% python3 -q
>>> import numpy as np
>>> from numpy import linalg as LA
>>> np.set_printoptions(precision=2, suppress=True, linewidth=100)
>>> def tidy(a):
...     return np.round(a, 2) + 0
... 
>>> A = np.load("x.npy")
>>> print(A)
[[  3  -3  -3   3  -3  -3]
 [  0  -3  -6   0  -3  -6]
 [ -3   0   6  -3   0   6]
 [ -3   3   3  -5   5   5]
 [  0   3   6   0   5  10]
 [  3   0  -6   5   0 -10]]
>>> theta = np.radians(36)
>>> Rm = np.eye(6)
>>> Rm[3, 3] = Rm[2, 2] = np.cos(theta)
>>> Rm[3, 2], Rm[2, 3] = -np.sin(theta), np.sin(theta)
>>> print(tidy(Rm))
[[ 1.    0.    0.    0.    0.    0.  ]
 [ 0.    1.    0.    0.    0.    0.  ]
 [ 0.    0.    0.81  0.59  0.    0.  ]
 [ 0.    0.   -0.59  0.81  0.    0.  ]
 [ 0.    0.    0.    0.    1.    0.  ]
 [ 0.    0.    0.    0.    0.    1.  ]]
>>> A2 = A @ Rm.T
>>> print(tidy(LA.svd(A, compute_uv=False)), tidy(LA.svd(A2, compute_uv=False)))
[23.97  7.16  6.42  2.8   0.84  0.75] [23.97  7.16  6.42  2.8   0.84  0.75]
>>> print(np.allclose(A @ A.T, A2 @ A2.T))
True
>>> rng = np.random.default_rng(23)
>>> X = np.array([[1, -3, -5, 0, 5, 1, -5],
...     [-5, 4, -5, 3, -1, 3, 0],
...     [-1, -4, 4, 2, -5, 2, -2],
...     [2, 1, -2, 2, -3, 5, 4],
...     [-4, -2, 5, 3, 4, -1, 4]]) * (rng.random((5, 7)) < 0.3)
>>> print(X)
[[ 0  0 -5  0  0  0 -5]
 [-5  0  0  0  0  3  0]
 [ 0  0  0  0  0  0 -2]
 [ 0  0  0  0 -3  0  4]
 [ 0  0  0  0  0  0  0]]
>>> U, s, VT = LA.svd(X)
>>> evecs = VT[:(s > 1e-8).sum()]
>>> x0 = X[2] + -2 * X[0] + rng.integers(2) * np.eye(7)[4]
>>> print(x0)
[ 0.  0. 10.  0.  0.  0.  8.]
>>> print(tidy(np.diag(evecs.T @ evecs)))
[0.74 0.   1.   0.   1.   0.26 1.  ]
>>> print(tidy(evecs.T @ evecs))
[[ 0.74  0.    0.    0.    0.   -0.44  0.  ]
 [ 0.    0.    0.    0.    0.    0.    0.  ]
 [ 0.    0.    1.    0.    0.    0.    0.  ]
 [ 0.    0.    0.    0.    0.    0.    0.  ]
 [ 0.    0.    0.    0.    1.    0.    0.  ]
 [-0.44  0.    0.    0.    0.    0.26  0.  ]
 [ 0.    0.    0.    0.    0.    0.    1.  ]]
>>> U, s, VT = LA.svd(X)
>>> print(np.argmax(s[:-1] / (s[1:] + 1e-6)) + 1)
4
>>> print(tidy(s))
[7.98 5.83 3.78 1.   0.  ]
>>> A2 = U[:, :4] @ np.diag(s[:4]) @ VT[:4]
>>> print(LA.matrix_rank(X, rtol=0.05))
4
>>> print(LA.matrix_rank(A2))
4
>>> print(tidy(A2))
[[ 0.  0. -5.  0.  0.  0. -5.]
 [-5.  0.  0.  0.  0.  3.  0.]
 [ 0.  0.  0.  0.  0.  0. -2.]
 [ 0.  0.  0.  0. -3.  0.  4.]
 [ 0.  0.  0.  0.  0.  0.  0.]]
>>> print(tidy(LA.norm(X - A2) / LA.norm(X)))
0.0
>>> x0 = np.array([5, 5, 5, 3, 1, 3, 2])
>>> print((X * x0).sum(axis=1))
[-35 -16  -4   5   0]
>>> print(X @ np.ones(7))
[-10.  -2.  -2.   1.   0.]
>>> print(np.allclose(X[:-1].T @ LA.lstsq(X[:-1].T, X[-1])[0], X[-1]))
True
>>> print(tidy(np.trace(LA.pinv(X) @ X)))
4.0
>>> print(tidy(X @ LA.pinv(X) @ X))
[[ 0.  0. -5.  0.  0.  0. -5.]
 [-5.  0.  0.  0.  0.  3.  0.]
 [ 0.  0.  0.  0.  0.  0. -2.]
 [ 0.  0.  0.  0. -3.  0.  4.]
 [ 0.  0.  0.  0.  0.  0.  0.]]
>>> print(LA.lstsq(X[:-1].T, X[-1])[2])
4
>>> r = LA.matrix_rank(X)
>>> print(r)
4
>>> ns = LA.svd(X)[2][r:].T
>>> print(LA.matrix_rank(X.T @ X), LA.matrix_rank(X @ X.T))
4 4
>>> print(ns.shape)
(7, 3)
>>> M = np.array([[0.5, 0.0, -0.3, -0.3, 1.2, 1.5, -0.4, -0.4, 1.6, 0.0, 1.3, -0.4],
...     [1.5, -0.3, 1.7, -0.8, -0.4, 1.0, 0.2, -0.6, -2.1, -0.5, -0.7, -0.4],
...     [0.1, -1.9, -1.3, -0.5, 1.1, 0.0, -0.2, -0.6, 2.7, 0.6, 0.3, 1.1],
...     [1.2, -0.6, 1.0, -1.5, 2.4, 0.2, 2.3, 0.9, -0.1, 0.4, -1.4, 0.2],
...     [0.6, 1.4, 0.8, 1.7, 0.8, -2.3, 1.0, 0.8, -0.2, -1.0, 2.2, -2.0],
...     [1.8, -0.2, 0.6, 0.9, -0.3, 0.8, -1.0, 0.2, 1.4, 0.8, -0.1, -1.0]])
>>> print(M)
[[ 0.5  0.  -0.3 -0.3  1.2  1.5 -0.4 -0.4  1.6  0.   1.3 -0.4]
 [ 1.5 -0.3  1.7 -0.8 -0.4  1.   0.2 -0.6 -2.1 -0.5 -0.7 -0.4]
 [ 0.1 -1.9 -1.3 -0.5  1.1  0.  -0.2 -0.6  2.7  0.6  0.3  1.1]
 [ 1.2 -0.6  1.  -1.5  2.4  0.2  2.3  0.9 -0.1  0.4 -1.4  0.2]
 [ 0.6  1.4  0.8  1.7  0.8 -2.3  1.   0.8 -0.2 -1.   2.2 -2. ]
 [ 1.8 -0.2  0.6  0.9 -0.3  0.8 -1.   0.2  1.4  0.8 -0.1 -1. ]]
>>> U, s, VT = LA.svd(M, full_matrices=False)
>>> print(tidy(U.T @ M @ VT.T))
[[5.42 0.   0.   0.   0.   0.  ]
 [0.   4.88 0.   0.   0.   0.  ]
 [0.   0.   4.3  0.   0.   0.  ]
 [0.   0.   0.   3.48 0.   0.  ]
 [0.   0.   0.   0.   2.   0.  ]
 [0.   0.   0.   0.   0.   1.45]]
>>> print((s > 1e-8).sum())
6
>>> print(tidy(VT @ VT.T))
[[1. 0. 0. 0. 0. 0.]
 [0. 1. 0. 0. 0. 0.]
 [0. 0. 1. 0. 0. 0.]
 [0. 0. 0. 1. 0. 0.]
 [0. 0. 0. 0. 1. 0.]
 [0. 0. 0. 0. 0. 1.]]
>>> print(tidy(np.sqrt((s ** 2).sum())), tidy(LA.norm(M)))
9.48 9.48
>>> W = np.array([[2, 3, 5],
...     [5, 6, 8],
...     [4, 4, 9],
...     [3, 3, 0],
...     [5, 9, 4],
...     [6, 0, 5],
...     [9, 6, 3],
...     [4, 4, 2],
...     [9, 7, 5],
...     [0, 2, 4],
...     [8, 1, 4],
...     [1, 5, 0]])
>>> b = np.array([-2, 1, -3])
>>> hid = np.maximum(M @ W + b, 0)
>>> print(tidy((hid > 0).mean(axis=0)))
[0.83 0.83 0.83]
>>> Z = np.array([[1, 4, 3], [4, 3, 5], [2, 4, 4]])
>>> print(W @ Z)
[[24 37 41]
 [45 70 77]
 [38 64 68]
 [15 21 24]
 [49 63 76]
 [16 44 38]
 [39 66 69]
 [24 36 40]
 [47 77 82]
 [16 22 26]
 [20 51 45]
 [21 19 28]]
>>> def softmax(z):
...     e = np.exp(z - z.max(axis=-1, keepdims=True))
...     return e / e.sum(axis=-1, keepdims=True)
... 
>>> print(tidy(softmax(M).sum(axis=1)))
[1. 1. 1. 1. 1. 1.]
>>> S = M @ M.T / np.sqrt(12)
>>> print(tidy(softmax(S)[2] @ M))
[ 0.17 -1.74 -1.17 -0.48  1.1   0.1  -0.18 -0.55  2.56  0.56  0.32  0.96]
>>> t3 = np.stack([M, -1 * M, M[::-1]])
>>> print(t3.sum(axis=0))
[[ 1.8 -0.2  0.6  0.9 -0.3  0.8 -1.   0.2  1.4  0.8 -0.1 -1. ]
 [ 0.6  1.4  0.8  1.7  0.8 -2.3  1.   0.8 -0.2 -1.   2.2 -2. ]
 [ 1.2 -0.6  1.  -1.5  2.4  0.2  2.3  0.9 -0.1  0.4 -1.4  0.2]
 [ 0.1 -1.9 -1.3 -0.5  1.1  0.  -0.2 -0.6  2.7  0.6  0.3  1.1]
 [ 1.5 -0.3  1.7 -0.8 -0.4  1.   0.2 -0.6 -2.1 -0.5 -0.7 -0.4]
 [ 0.5  0.  -0.3 -0.3  1.2  1.5 -0.4 -0.4  1.6  0.   1.3 -0.4]]
>>> print(LA.matrix_rank(t3.reshape(3, -1)))
2
>>> print(tidy(np.einsum("bij,cij->bc", t3, t3)))
[[ 89.96 -89.96   8.  ]
 [-89.96  89.96  -8.  ]
 [  8.    -8.    89.96]]
>>> print(tidy(M.sum(axis=0)))
[ 5.7 -1.6  2.5 -0.5  4.8  1.2  1.9  0.3  3.3  0.3  1.6 -2.5]
>>> print(np.abs(M).max())
2.7
>>> print(M.shape)
(6, 12)
>>> print(tidy(LA.norm(M)))
9.48
>>> print(LA.matrix_rank(M))
6
>>> print(np.unravel_index(np.abs(M).argmax(), M.shape))
(np.int64(2), np.int64(8))
>>> E = np.load("run12.npy")
>>> print(E)
[[ 0.65 -1.24 -1.96]
 [-0.2   0.34  0.53]
 [-0.52  1.09  1.69]
 [-1.06  2.14  3.23]
 [ 0.51 -1.   -1.54]
 [-0.55  1.02  1.57]
 [-0.11  0.04  0.22]
 [ 1.73 -3.43 -5.15]
 [-0.26  0.39  0.63]
 [ 1.65 -3.21 -4.93]
 [-1.6   3.    4.54]
 [-0.81  1.7   2.54]
 [-0.95  2.    2.78]
 [-0.57  1.25  1.82]
 [-1.16  2.35  3.48]
 [ 0.15 -0.23 -0.28]
 [-0.84  1.53  2.41]
 [-2.8   5.68  8.51]
 [-0.38  0.64  1.03]]
>>> U, s, VT = LA.svd(E)
>>> print(np.argmax(s[:-1] / (s[1:] + 1e-6)) + 1)
1
>>> A2 = U[:, :1] @ np.diag(s[:1]) @ VT[:1]
>>> print(LA.matrix_rank(E, rtol=0.05))
1
>>> print(tidy(LA.norm(E - A2) / LA.norm(E)))
0.01
